$ ipython --no-banner

In [1]: import numpy as np

In [2]: import numpy.linalg as la

In [3]: np.set_printoptions(precision=1, suppress=True, linewidth=200)

In [4]: def rnd(a):
   ...:     return np.round(a, 1) + 0
   ...: 

In [5]: m1 = np.loadtxt("m.csv", delimiter=",")

In [6]: rnd(m1)
Out[6]: 
array([[ 0.7, -1.4],
       [ 0.6, -1.1],
       [-0.6,  1.1]])

In [7]: left, sig, VT = la.svd(m1)

In [8]: np.argmax(sig[:-1] / (sig[1:] + 1e-6)) + 1
Out[8]: np.int64(1)

In [9]: M2 = left[:, :1] @ np.diag(sig[:1]) @ VT[:1]

In [10]: rnd(la.norm(m1 - M2, 2)), rnd(sig[1])
Out[10]: (np.float64(0.0), np.float64(0.0))

In [11]: rnd(M2)
Out[11]: 
array([[ 0.7, -1.4],
       [ 0.6, -1.1],
       [-0.6,  1.1]])

In [12]: rnd(la.norm(m1 - M2) / la.norm(m1))
Out[12]: np.float64(0.0)

In [13]: w1 = np.array([[2, -4, 3, 5], [2, -1, -5, 1]])

In [14]: coef = np.array([1, 3, 5, 2])

In [15]: H = np.maximum(m1 @ w1 + coef, 0)

In [16]: la.matrix_rank(H)
Out[16]: np.int64(3)

In [17]: basis = np.array([[5, -1, -3], [3, -2, -1], [4, -1, 4], [4, 5, -1]])

In [18]: w1 @ basis
Out[18]: 
array([[ 30,  28,   5],
       [ -9,  10, -26]])

In [19]: rnd(la.norm(m1, "nuc"))
Out[19]: np.float64(2.3)

In [20]: rnd(la.norm(m1[0], 1)), rnd(la.norm(m1[0], np.inf))
Out[20]: (np.float64(2.1), np.float64(1.4))

In [21]: rnd(la.norm(m1[0] - m1[1]))
Out[21]: np.float64(0.3)

In [22]: rnd(la.norm(m1) ** 2 / la.norm(m1, 2) ** 2)
Out[22]: np.float64(1.0)

In [23]: rnd(la.norm(m1, axis=0))
Out[23]: array([1. , 2.1])

In [24]: rnd(m1[0] @ m1[1])
Out[24]: np.float64(1.9)

In [25]: rnd(la.norm(m1, 2))
Out[25]: np.float64(2.3)

In [26]: q, _ = la.qr(np.array([[0.0, 2.0], [0.9, -0.5]]))

In [27]: feats = 2 * q

In [28]: feats
Out[28]: 
array([[ 0., -2.],
       [-2.,  0.]])

In [29]: # symmetric

In [30]: left, sig, VT = la.svd(m1)

In [31]: V = VT[:(sig > 1e-8).sum()]

In [32]: rng = np.random.default_rng(64)

In [33]: x = m1[2] + 3 * m1[1] + rng.integers(2) * np.eye(2)[0]

In [34]: x
Out[34]: array([ 2.1, -2.2])

In [35]: rnd(np.diag(V.T @ V))
Out[35]: array([0.2, 0.8])

In [36]: la.matrix_rank(np.vstack([m1, x]))
Out[36]: np.int64(2)

In [37]: np.allclose(V.T @ V @ x, x)
Out[37]: False

In [38]: rnd(V.T @ V)
Out[38]: 
array([[ 0.2, -0.4],
       [-0.4,  0.8]])

In [39]: rnd(la.norm(x - V.T @ V @ x))
Out[39]: np.float64(0.9)

In [40]: ev, V = la.eig(feats)

In [41]: np.prod(ev)
Out[41]: np.float64(-4.0)

In [42]: rnd(np.sort(la.eigvals(feats @ feats)))
Out[42]: array([4., 4.])

In [43]: rnd(np.sort(la.eigvals(la.inv(feats))))
Out[43]: array([-0.5,  0.5])

In [44]: cov = feats.T @ feats

In [45]: (feats @ feats.T).shape
Out[45]: (2, 2)

In [46]: rnd(la.svd(feats, compute_uv=False) ** 2)
Out[46]: array([4., 4.])

In [47]: rnd(la.eigvalsh(cov)[::-1])
Out[47]: array([4., 4.])

In [48]: data = np.load("case9.npy")

In [49]: data
Out[49]: 
array([[0, 0, 0, 0],
       [0, 2, 0, 0],
       [0, 0, 0, 1],
       [0, 0, 2, 3]])

In [50]: # 3 groups of indices that never mix

In [51]: np.abs(np.diag(la.qr(data)[1])) > 1e-9
Out[51]: array([False,  True,  True,  True])

In [52]: rnd(data @ la.pinv(data) @ data)
Out[52]: 
array([[0., 0., 0., 0.],
       [0., 2., 0., 0.],
       [0., 0., 0., 1.],
       [0., 0., 2., 3.]])

In [53]: (la.matrix_power((data != 0) + (data.T != 0) + np.eye(4), 4) > 0).astype(int)
Out[53]: 
array([[1, 0, 0, 0],
       [0, 1, 0, 0],
       [0, 0, 1, 1],
       [0, 0, 1, 1]])

In [54]: data @ data
Out[54]: 
array([[ 0,  0,  0,  0],
       [ 0,  4,  0,  0],
       [ 0,  0,  2,  3],
       [ 0,  0,  6, 11]])

In [55]: rnd(np.sort(la.eigvals(data).real))
Out[55]: array([-0.6,  0. ,  2. ,  3.6])

In [56]: K = np.loadtxt("dump.csv", delimiter=",")

In [57]: K
Out[57]: 
array([[ 1., -1.,  1., -1., -1.,  1., -1.,  1.],
       [ 1.,  1.,  1.,  1., -1., -1., -1., -1.],
       [ 1., -1., -1.,  1., -1.,  1.,  1., -1.]])

In [58]: K[0] @ K[2]
Out[58]: np.float64(0.0)

In [59]: la.norm(K, axis=1).argmax()
Out[59]: np.int64(0)

In [60]: rnd(la.norm(K, 2))
Out[60]: np.float64(2.8)

In [61]: rnd(la.norm(K[0], 1)), rnd(la.norm(K[0], np.inf))
Out[61]: (np.float64(8.0), np.float64(1.0))

In [62]: rnd(la.norm(K, axis=0))
Out[62]: array([1.7, 1.7, 1.7, 1.7, 1.7, 1.7, 1.7, 1.7])

In [63]: rnd(la.norm(K, "nuc"))
Out[63]: np.float64(8.5)

In [64]: x = np.array([0, 0, 0, 3, 3, 0, 0, 0])

In [65]: h1 = np.maximum(K @ x, 0)

In [66]: np.maximum(K @ (3 * x), 0)
Out[66]: array([0., 0., 0.])

In [67]: np.flatnonzero(h1 > 1e-9)
Out[67]: array([], dtype=int64)

In [68]: h1
Out[68]: array([0., 0., 0.])

In [69]: np.maximum(K @ x, 0) - np.maximum(-K @ x, 0)
Out[69]: array([-6.,  0.,  0.])

In [70]: K * (h1 > 1e-9)[:, None]
Out[70]: 
array([[ 0., -0.,  0., -0., -0.,  0., -0.,  0.],
       [ 0.,  0.,  0.,  0., -0., -0., -0., -0.],
       [ 0., -0., -0.,  0., -0.,  0.,  0., -0.]])

In [71]: rnd(np.tanh(K @ x))
Out[71]: array([-1.,  0.,  0.])

In [72]: mat = np.array([[0.3, -1.1, 0.8, -0.2, 1.3, 0.7],
    ...:     [0.2, 0.2, 0.3, -2.1, -0.8, 1.7],
    ...:     [2.5, 0.7, -0.2, 1.0, -0.6, 0.4],
    ...:     [0.2, 0.6, 1.1, 0.0, -0.5, 0.6],
    ...:     [1.4, 0.4, 0.9, 1.4, 0.9, -0.3]])

In [73]: mat
Out[73]: 
array([[ 0.3, -1.1,  0.8, -0.2,  1.3,  0.7],
       [ 0.2,  0.2,  0.3, -2.1, -0.8,  1.7],
       [ 2.5,  0.7, -0.2,  1. , -0.6,  0.4],
       [ 0.2,  0.6,  1.1,  0. , -0.5,  0.6],
       [ 1.4,  0.4,  0.9,  1.4,  0.9, -0.3]])

In [74]: M2 = mat / np.sqrt((mat ** 2).mean(axis=1, keepdims=True))

In [75]: rnd(M2[4])
Out[75]: array([ 1.4,  0.4,  0.9,  1.4,  0.9, -0.3])

In [76]: la.matrix_rank(M2) == la.matrix_rank(mat)
Out[76]: np.True_

In [77]: u, r1 = mat[1], mat[2]

In [78]: rnd(u @ r1)
Out[78]: np.float64(-0.4)

In [79]: pr = (u @ r1) / (u @ u) * u

In [80]: rnd(r1 - pr)
Out[80]: array([ 2.5,  0.7, -0.2,  0.9, -0.6,  0.5])

In [81]: w1 = np.array([[0, -5, 1],
    ...:     [4, -3, 4],
    ...:     [-5, 3, -1],
    ...:     [3, -2, 5],
    ...:     [5, -2, -3],
    ...:     [3, -5, -4]])

In [82]: coef = np.array([4, -1, -4])

In [83]: H = np.maximum(mat @ w1 + coef, 0)

In [84]: rnd(H)
Out[84]: 
array([[3.6, 0. , 0. ],
       [0. , 0. , 0. ],
       [9. , 0. , 6.7],
       [0.2, 0. , 0. ],
       [8.9, 0. , 3.6]])

In [85]: (H > 0).astype(int)
Out[85]: 
array([[1, 0, 0],
       [0, 0, 0],
       [1, 0, 1],
       [1, 0, 0],
       [1, 0, 1]])

In [86]: la.matrix_rank(H)
Out[86]: np.int64(2)

In [87]: (H > 0).mean(axis=0)
Out[87]: array([0.8, 0. , 0.4])

In [88]: basis = np.array([[0, -1, 0], [-3, -3, 1], [0, 1, -2]])

In [89]: rnd(H @ basis)
Out[89]: 
array([[  0. ,  -3.6,   0. ],
       [  0. ,   0. ,   0. ],
       [  0. ,  -2.3, -13.4],
       [  0. ,  -0.2,   0. ],
       [  0. ,  -5.3,  -7.2]])

In [90]: w1 @ basis
Out[90]: 
array([[ 15,  16,  -7],
       [  9,   9, -11],
       [ -9,  -5,   5],
       [  6,   8, -12],
       [  6,  -2,   4],
       [ 15,   8,   3]])

In [91]: x = np.array([-2, -2, -3, 0, 3, 3])

In [92]: rnd(mat @ (2 * x))
Out[92]: array([ 10.4,   2. , -12.8,  -9.2,  -9. ])

In [93]: mat @ np.eye(6)[3]
Out[93]: array([-0.2, -2.1,  1. ,  0. ,  1.4])

In [94]: np.sign((mat @ x).round(6))
Out[94]: array([ 1.,  1., -1., -1., -1.])

In [95]: la.norm(mat @ x) <= la.norm(mat, 2) * la.norm(x) + 1e-9
Out[95]: np.True_

In [96]: M2 = mat / la.norm(mat, axis=1, keepdims=True)

In [97]: cov = M2 @ M2.T

In [98]: np.argwhere(np.triu(np.abs(cov) > 0.95, 1))
Out[98]: array([], shape=(0, 2), dtype=int64)

In [99]: rnd(np.degrees(np.arccos(np.clip(cov[1, 2], -1, 1))))
Out[99]: np.float64(92.5)

In [100]: (np.abs(cov) > 0.9).astype(int)
Out[100]: 
array([[1, 0, 0, 0, 0],
       [0, 1, 0, 0, 0],
       [0, 0, 1, 0, 0],
       [0, 0, 0, 1, 0],
       [0, 0, 0, 0, 1]])

In [101]: A = np.array([[2.1, 5.2, -1.3], [1.7, 7.1, 5.5], [3.6, 0.3, -1.3]])

In [102]: t3 = np.stack([A, 2 * A, A[::-1]])

In [103]: rnd(la.det(t3))
Out[103]: array([ 124.2,  993.4, -124.2])

In [104]: la.matrix_rank(t3.reshape(3, -1))
Out[104]: np.int64(2)

In [105]: rnd(t3.sum(axis=0))
Out[105]: 
array([[ 9.9, 15.9, -5.2],
       [ 6.8, 28.4, 22. ],
       [12.9,  6.1, -5.2]])

In [106]: la.matrix_rank(t3)
Out[106]: array([3, 3, 3])

In [107]: (t3 @ A.T).shape
Out[107]: (3, 3, 3)

In [108]: M = np.array([[1, -1, 1, -1, 1, -1, 1, -1],
     ...:     [1, 1, 1, 1, 1, 1, 1, 1],
     ...:     [1, 1, -1, -1, 1, 1, -1, -1],
     ...:     [1, -1, -1, 1, 1, -1, -1, 1],
     ...:     [1, -1, 1, -1, -1, 1, -1, 1]])

In [109]: rnd(la.norm(M) ** 2 / la.norm(M, 2) ** 2)
Out[109]: np.float64(5.0)

In [110]: la.norm(M, axis=1).argmax()
Out[110]: np.int64(0)

In [111]: M[4] @ M[0]
Out[111]: np.int64(0)

In [112]: rnd(la.norm(M, 1)), rnd(la.norm(M, np.inf))
Out[112]: (np.float64(5.0), np.float64(8.0))

In [113]: rnd(la.norm(M[4] - M[0]))
Out[113]: np.float64(4.0)
